$ ipython --no-banner

In [1]: import numpy as np

In [2]: import numpy.linalg as la

In [3]: np.set_printoptions(suppress=True, linewidth=100)

In [4]: tidy = lambda a: np.round(a, 3) + 0

In [5]: u = np.array([1, -1, 0])

In [6]: rng = np.random.default_rng(4524)

In [7]: K = np.outer(rng.normal(size=10), u) + 0.05 * rng.normal(size=(10, 3))

In [8]: tidy(K)
Out[8]: 
array([[ 0.238, -0.218, -0.089],
       [ 1.706, -1.633, -0.018],
       [ 0.915, -0.86 ,  0.076],
       [ 0.464, -0.39 , -0.04 ],
       [ 0.551, -0.601,  0.008],
       [ 1.55 , -1.65 , -0.027],
       [-0.492,  0.519,  0.022],
       [-0.763,  0.964, -0.046],
       [-1.228,  1.198, -0.059],
       [-0.293,  0.221,  0.03 ]])

In [9]: M2 = np.c_[K[:, :1] @ np.array([[0]]), np.array([3, 1, 1, 0, 1, 3, 2, 0, 2, 1])]

In [10]: M2
Out[10]: 
array([[0., 3.],
       [0., 1.],
       [0., 1.],
       [0., 0.],
       [0., 1.],
       [0., 3.],
       [0., 2.],
       [0., 0.],
       [0., 2.],
       [0., 1.]])

In [11]: la.matrix_rank(np.c_[K, M2])
Out[11]: np.int64(4)

In [12]: la.matrix_rank(M2)
Out[12]: np.int64(1)

In [13]: proj = K @ la.solve(K.T @ K, K.T)

In [14]: tidy(np.diag(proj))
Out[14]: array([0.361, 0.436, 0.421, 0.159, 0.061, 0.456, 0.068, 0.599, 0.33 , 0.109])

In [15]: tidy(np.trace(proj))
Out[15]: np.float64(3.0)

In [16]: np.allclose(proj @ proj, proj)
Out[16]: True
